$ python -q
>>> import numpy as np
>>> import numpy.linalg as la
>>> np.set_printoptions(suppress=True, linewidth=140)
>>> M = np.load("block2.npy")
>>> M
array([[ 6,  0,  0,  0],
       [-2,  2,  0,  0],
       [ 4,  4,  4,  0],
       [-2, -9, -5,  3]])
>>> round(la.eigvals(M).sum().real, 2)
np.float64(15.0)
>>> np.round(la.det(M[::-1]), 2)
np.float64(144.0)
>>> np.poly(M)
array([   1.,  -15.,   80., -180.,  144.])
>>> round(la.det(M.T), 2)
np.float64(144.0)
>>> W = np.array([[0, 3, 3], [2, 3, 2], [1, 0, 1], [2, 1, 0]])
>>> c = np.array([1, -8, -5])
>>> H = np.maximum(M @ W + c, 0)
>>> la.matrix_rank(H)
np.int64(3)
>>> C = np.array([[3, 4], [2, 1], [1, 4]])
>>> W @ C
array([[ 9, 15],
       [14, 19],
       [ 4,  8],
       [ 8,  9]])
>>> H @ C
array([[ 36,  66],
       [ 15,  20],
       [ 90, 144],
       [  0,   0]])
>>> F = np.array([[-2.02, 0.09, -2.17, -0.25],
...     [0.09, 0.39, 0.27, -0.9],
...     [-2.17, 0.27, 1.88, 0.66],
...     [-0.25, -0.9, 0.66, -0.25]])
>>> other = np.array([[0, -2], [1, -1]])
>>> C = np.kron(other, M)
>>> la.matrix_rank(C)
np.int64(8)
>>> C.shape
(8, 8)
>>> np.round(la.norm(C, 2), 2), np.round(la.norm(other, 2) * la.norm(M, 2), 2)
(np.float64(29.07), np.float64(29.07))
>>> C
array([[  0,   0,   0,   0, -12,   0,   0,   0],
       [  0,   0,   0,   0,   4,  -4,   0,   0],
       [  0,   0,   0,   0,  -8,  -8,  -8,   0],
       [  0,   0,   0,   0,   4,  18,  10,  -6],
       [  6,   0,   0,   0,  -6,   0,   0,   0],
       [ -2,   2,   0,   0,   2,  -2,   0,   0],
       [  4,   4,   4,   0,  -4,  -4,  -4,   0],
       [ -2,  -9,  -5,   3,   2,   9,   5,  -3]])
>>> u = np.array([-1, -2, 0, -2, -1, -2, -1, -1])
>>> other = C + np.outer(u, np.eye(8)[5])
>>> other
array([[  0.,   0.,   0.,   0., -12.,  -1.,   0.,   0.],
       [  0.,   0.,   0.,   0.,   4.,  -6.,   0.,   0.],
       [  0.,   0.,   0.,   0.,  -8.,  -8.,  -8.,   0.],
       [  0.,   0.,   0.,   0.,   4.,  16.,  10.,  -6.],
       [  6.,   0.,   0.,   0.,  -6.,  -1.,   0.,   0.],
       [ -2.,   2.,   0.,   0.,   2.,  -4.,   0.,   0.],
       [  4.,   4.,   4.,   0.,  -4.,  -5.,  -4.,   0.],
       [ -2.,  -9.,  -5.,   3.,   2.,   8.,   5.,  -3.]])
>>> vec = np.array([-1, 6, -5, 9])
>>> rhs = F @ vec
>>> rhs.round(2)
array([ 11.16,  -7.2 ,   0.33, -10.7 ])
>>> np.round(la.solve(F, F[:, 0]), 2) + 0
array([1., 0., 0., 0.])
>>> np.round(la.solve(F, -2 * rhs), 2)
array([  2., -12.,  10., -18.])
>>> np.round(la.solve(F, rhs), 2)
array([-1.,  6., -5.,  9.])
>>> w, evecs = la.eigh(F)
>>> vec = np.array([2, 1, 0, 2])
>>> vec @ F @ vec
np.float64(-13.93)
>>> np.abs(F).sum(axis=1).max(), np.round(np.abs(w).max(), 2)
(np.float64(4.98), np.float64(3.0))
>>> np.round(la.eigvalsh(F[1:, 1:]), 2)
array([-1.05,  1.  ,  2.07])
>>> (np.sign(evecs[:, -1].round(6)) == np.sign(evecs[0, -1].round(6))).astype(int)
array([1, 0, 0, 0])
>>> np.round(evecs * np.abs(w) @ evecs.T, 2)
array([[ 2.96, -0.13,  0.04, -0.24],
       [-0.13,  1.01, -0.04,  0.01],
       [ 0.04, -0.04,  2.94,  0.34],
       [-0.24,  0.01,  0.34,  1.09]])
>>> vec = np.array([3, -2, -2, 3])
>>> h = np.maximum(F @ vec, 0)
>>> np.round(np.tanh(F @ vec), 2)
array([-0.99, -1.  , -1.  , -0.77])
>>> np.round(np.maximum(F @ vec, 0) - np.maximum(-F @ vec, 0), 2)
array([-2.65, -3.75, -8.83, -1.02])
>>> h
array([0., 0., 0., 0.])
>>> E = np.load("x.npy")
>>> E
array([[ 1.1,  1.1,  0.9, -1.1,  0.1,  0.4,  1. ,  0.6,  0.1],
       [ 0.4, -1. , -0.9,  0.4, -0.9,  0. , -1.5, -1.3,  1.3],
       [ 0.3, -0.5,  1.1, -1.4, -0.4, -0.2,  0.1, -0.9, -1.4],
       [ 0.2,  0. ,  0.7, -0.4, -1. ,  0.4, -0.8, -1.9, -0.8]])
>>> C2 = E.T @ E
>>> la.matrix_rank(C2)
np.int64(4)
>>> (E @ E.T).shape
(4, 4)
>>> np.round(la.norm(E, axis=0), 2)
array([1.22, 1.57, 1.82, 1.87, 1.41, 0.6 , 1.97, 2.54, 2.07])
>>> np.round(la.norm(E, 1), 2), round(la.norm(E, np.inf), 2)
(np.float64(4.7), np.float64(7.7))
>>> round(la.norm(E, 2), 2)
np.float64(3.58)
>>> round(float(la.norm(E[1], 1)), 2), np.round(la.norm(E[1], np.inf), 2)
(7.7, np.float64(1.5))
>>> round(float(la.norm(E, "nuc")), 2)
9.6
>>> round(float(la.norm(E) ** 2 / la.norm(E, 2) ** 2), 2)
2.17
>>> m1 = np.array([[-1.76, 0.86, -0.36],
...     [1.3, -0.3, -0.1],
...     [-0.2, 1.3, -0.1],
...     [0.2, -0.7, 0.4],
...     [-1.1, 0.3, 0.2],
...     [-0.2, 1.5, -0.5],
...     [-0.4, -1.0, 1.1],
...     [0.5, -0.2, 1.4],
...     [0.4, -0.6, -0.9]])
>>> m1
array([[-1.76,  0.86, -0.36],
       [ 1.3 , -0.3 , -0.1 ],
       [-0.2 ,  1.3 , -0.1 ],
       [ 0.2 , -0.7 ,  0.4 ],
       [-1.1 ,  0.3 ,  0.2 ],
       [-0.2 ,  1.5 , -0.5 ],
       [-0.4 , -1.  ,  1.1 ],
       [ 0.5 , -0.2 ,  1.4 ],
       [ 0.4 , -0.6 , -0.9 ]])
>>> m1.shape
(9, 3)
>>> la.rank(m1)
Traceback (most recent call last):
  File "<python-input-58>", line 1, in <module>
    la.rank(m1)
    ^^^^^^^
AttributeError: module 'numpy.linalg' has no attribute 'rank'
>>> m1[:, 3]
Traceback (most recent call last):
  File "<python-input-59>", line 1, in <module>
    m1[:, 3]
    ~~^^^^^^
IndexError: index 3 is out of bounds for axis 1 with size 3
>>> np.abs(m1).max()
np.float64(1.76)
>>> la.matrix_rank(m1)
np.int64(3)
>>> np.round(la.svd(m1, compute_uv=False), 2)
array([3.2 , 2.26, 1.63])
>>> np.round(m1.sum(axis=1), 2)
array([-1.26,  0.9 ,  1.  , -0.1 , -0.6 ,  0.8 , -0.3 ,  1.7 , -1.1 ])
>>> round(float(la.norm(m1)), 2)
4.24
>>> other = np.c_[m1[:, :1] @ np.array([[1]]), np.array([-1, 1, -2, -1, 0, -2, -2, 0, -1])]
>>> other
array([[-1.76, -1.  ],
       [ 1.3 ,  1.  ],
       [-0.2 , -2.  ],
       [ 0.2 , -1.  ],
       [-1.1 ,  0.  ],
       [-0.2 , -2.  ],
       [-0.4 , -2.  ],
       [ 0.5 ,  0.  ],
       [ 0.4 , -1.  ]])
>>> np.round(la.norm(other - m1 @ la.lstsq(m1, other)[0], axis=0), 2) + 0
array([0.  , 3.56])
>>> la.matrix_rank(other)
np.int64(2)
>>> vec = np.array([1, 0, 2])
>>> rhs = m1 @ vec
>>> np.round(la.solve(m1.T @ m1, m1.T @ rhs), 2) + 0
array([1., 0., 2.])
>>> rhs.round(2)
array([-2.48,  1.1 , -0.4 ,  1.  , -0.7 , -1.2 ,  1.8 ,  3.3 , -1.4 ])
>>> rng = np.random.default_rng(9152)
>>> rhs = rhs + 0.1 * rng.normal(size=9)
>>> rhs.round(2)
array([-2.64,  1.12, -0.31,  0.99, -0.45, -1.19,  1.95,  3.52, -1.52])
>>> c, *_ = la.lstsq(m1, rhs)
>>> [round(float(la.norm(la.solve(m1.T @ m1 + lam * np.eye(3), m1.T @ rhs))), 2) for lam in (0, 1, 10, 100)]
[2.4, 1.91, 0.8, 0.13]
>>> round(la.norm(rhs - m1 @ c), 2)
np.float64(0.27)
>>> feats = np.array([[0.0, -1.3, -0.6, -0.7, -0.4, -0.5, 0.6, 0.5, -0.2],
...     [-1.1, -0.5, 2.6, -0.5, -0.1, 0.5, 0.7, -0.3, 0.2],
...     [-0.3, -0.4, -1.0, -0.1, -0.1, -0.7, 0.0, 0.1, 1.3],
...     [-1.1, 1.2, 1.6, 0.3, -0.6, 1.5, 0.4, 0.2, 1.2],
...     [-1.2, 0.2, -0.6, 1.2, 0.5, 1.0, -1.8, 0.9, -0.4],
...     [2.7, 1.2, 0.6, 1.5, -0.7, -0.4, -1.1, 0.7, -0.8]])
>>> feats
array([[ 0. , -1.3, -0.6, -0.7, -0.4, -0.5,  0.6,  0.5, -0.2],
       [-1.1, -0.5,  2.6, -0.5, -0.1,  0.5,  0.7, -0.3,  0.2],
       [-0.3, -0.4, -1. , -0.1, -0.1, -0.7,  0. ,  0.1,  1.3],
       [-1.1,  1.2,  1.6,  0.3, -0.6,  1.5,  0.4,  0.2,  1.2],
       [-1.2,  0.2, -0.6,  1.2,  0.5,  1. , -1.8,  0.9, -0.4],
       [ 2.7,  1.2,  0.6,  1.5, -0.7, -0.4, -1.1,  0.7, -0.8]])
>>> other = feats + rng.integers(-2, 3, (6, 3)) @ rng.integers(-2, 3, (3, 9))
>>> other.round(2)
array([[ 6. ,  3.7, -1.6,  6.3,  0.6, -1.5,  4.6,  3.5,  2.8],
       [-4.1,  1.5,  4.6, -2.5,  0.9, -3.5, -4.3, -3.3, -2.8],
       [-0.3, -4.4, -3. , -0.1, -0.1,  4.3,  3. ,  4.1,  5.3],
       [ 1.9,  0.2,  0.6,  1.3, -2.6,  3.5,  4.4,  0.2,  1.2],
       [-3.2, -0.8,  0.4, -1.8, -0.5,  0. , -3.8, -2.1, -3.4],
       [ 0.7,  3.2,  2.6, -0.5, -0.7, -4.4, -5.1, -3.3, -4.8]])
>>> np.abs(other - feats).sum(axis=1)
array([31., 25., 22., 14., 17., 24.])
>>> np.round(other - feats, 2)
array([[ 6.,  5., -1.,  7.,  1., -1.,  4.,  3.,  3.],
       [-3.,  2.,  2., -2.,  1., -4., -5., -3., -3.],
       [ 0., -4., -2.,  0.,  0.,  5.,  3.,  4.,  4.],
       [ 3., -1., -1.,  1., -2.,  2.,  4.,  0.,  0.],
       [-2., -1.,  1., -3., -1., -1., -2., -3., -3.],
       [-2.,  2.,  2., -2.,  0., -4., -4., -4., -4.]])
>>> Uu, sv = la.svd(feats)
Traceback (most recent call last):
  File "<python-input-85>", line 1, in <module>
    Uu, sv = la.svd(feats)
    ^^^^^^
ValueError: too many values to unpack (expected 2)
>>> Uu, sv, Vh = la.svd(feats, full_matrices=False)
>>> np.round(sv / sv[0], 2)
array([1.  , 0.87, 0.71, 0.44, 0.29, 0.21])
>>> sv.round(2)
array([4.36, 3.79, 3.1 , 1.91, 1.25, 0.92])
>>> np.allclose(Uu * sv @ Vh, feats)
True
>>> Uu.shape, sv.shape, Vh.shape
((6, 6), (6,), (6, 9))
>>> X = np.loadtxt("test2.csv", delimiter=",")
>>> X
array([[ 0.1 ,  0.1 ,  2.3 ,  1.9 ,  0.5 ,  0.3 , -1.1 , -4.59],
       [-0.7 , -0.7 ,  1.4 , -1.2 , -0.5 , -1.1 ,  2.2 ,  8.81],
       [-0.2 ,  0.2 ,  1.3 , -0.2 , -0.5 , -0.4 ,  1.1 ,  4.35],
       [ 0.2 ,  1.4 ,  0.4 ,  0.2 , -1.9 ,  0.5 , -0.1 , -0.45],
       [ 1.5 , -1.3 , -0.6 , -0.9 , -1.7 , -1.2 , -0.3 , -1.15],
       [-1.5 , -0.4 ,  1.5 ,  1.  ,  1.8 ,  1.7 ,  0.3 ,  1.24],
       [-1.6 , -0.6 ,  0.8 ,  1.1 , -0.5 ,  0.  , -1.3 , -4.99],
       [-2.  ,  0.9 ,  1.  , -0.8 , -1.7 , -1.  ,  1.  ,  3.88],
       [-1.6 , -1.8 , -0.8 ,  0.6 , -1.2 , -0.9 , -0.6 , -2.4 ],
       [-0.2 , -0.4 , -1.7 ,  2.3 , -0.1 , -0.2 , -1.4 , -5.73],
       [ 0.7 ,  0.3 , -2.  ,  0.7 , -0.6 ,  1.4 ,  0.3 ,  1.18],
       [-1.9 , -2.  , -0.1 , -1.8 , -2.1 ,  2.  , -0.1 , -0.56],
       [-0.8 ,  1.2 ,  1.4 ,  0.5 , -0.4 ,  1.5 ,  0.4 ,  1.8 ]])
>>> vec = np.array([1, 1, 3, 0, 0, 0, 3, 5])
>>> rhs = X @ vec
>>> rhs.round(2)
array([-19.15,  53.45,  28.95,   0.25,  -8.25,   9.7 , -28.65,  24.3 , -19.6 , -38.55,   1.8 ,  -7.3 ,  14.8 ])
>>> rhs = rhs + 0.3 * rng.normal(size=13)
>>> rhs.round(2)
array([-19.84,  53.31,  28.42,   0.26,  -8.06,   9.75, -28.85,  24.12, -19.38, -38.5 ,   1.53,  -7.52,  14.83])
>>> c, *_ = la.lstsq(X, rhs)
>>> np.round(X.T @ (rhs - X @ c), 2) + 0
array([0., 0., 0., 0., 0., 0., 0., 0.])
>>> np.round(la.norm(rhs - X @ c), 2)
np.float64(0.65)
>>> mat = np.array([[-11.98, -0.08, 8.13, -8.01, 7.99, 3.8, 3.9],
...     [-5.98, -0.12, 3.92, -4.02, 3.91, 2.07, 2.06],
...     [-6.12, -0.02, 4.06, -3.93, 3.81, 1.92, 1.93],
...     [14.83, 0.14, -10.05, 9.8, -10.12, -4.91, -4.86]])
>>> mat
array([[-11.98,  -0.08,   8.13,  -8.01,   7.99,   3.8 ,   3.9 ],
       [ -5.98,  -0.12,   3.92,  -4.02,   3.91,   2.07,   2.06],
       [ -6.12,  -0.02,   4.06,  -3.93,   3.81,   1.92,   1.93],
       [ 14.83,   0.14, -10.05,   9.8 , -10.12,  -4.91,  -4.86]])
>>> Uu, sv, Vh = la.svd(mat, full_matrices=False)
>>> sv.round(2)
array([33.42,  0.3 ,  0.24,  0.13])
>>> np.round(Uu.T @ mat @ Vh.T, 2) + 0
array([[33.42,  0.  ,  0.  ,  0.  ],
       [ 0.  ,  0.3 ,  0.  ,  0.  ],
       [ 0.  ,  0.  ,  0.24,  0.  ],
       [ 0.  ,  0.  ,  0.  ,  0.13]])
>>> np.round(Uu.T @ Uu, 2) + 0
array([[1., 0., 0., 0.],
       [0., 1., 0., 0.],
       [0., 0., 1., 0.],
       [0., 0., 0., 1.]])
>>> round(np.sqrt((sv ** 2).sum()), 2), round(la.norm(mat), 2)
(np.float64(33.42), np.float64(33.42))
>>> Uu, sv, Vh = la.svd(mat)
>>> np.argmax(sv[:-1] / (sv[1:] + 1e-6)) + 1
np.int64(1)
>>> other = Uu[:, :1] @ np.diag(sv[:1]) @ Vh[:1]
>>> round(float(np.abs(mat - other).max()), 2)
0.19
>>> la.matrix_rank(other)
np.int64(1)
>>> vec = np.array([2, -1, -3, 3, -3, 2, 5])
>>> np.sign((mat @ vec).round(6))
array([-1., -1., -1.,  1.])
>>> np.round(mat @ np.ones(7), 2)
array([ 3.75,  1.84,  1.65, -5.17])
>>> np.round((mat * vec).sum(axis=1), 2)
array([-69.17, -32.95, -34.13,  85.31])
>>> mat @ np.eye(7)[1]
array([-0.08, -0.12, -0.02,  0.14])
>>> np.round(mat @ vec, 2)
array([-69.17, -32.95, -34.13,  85.31])
>>> vec @ mat
Traceback (most recent call last):
  File "<python-input-119>", line 1, in <module>
    vec @ mat
    ~~~~^~~~~
ValueError: matmul: Input operand 1 has a mismatch in its core dimension 0, with gufunc signature (n?,k),(k,m?)->(n?,m?) (size 4 is different from 7)
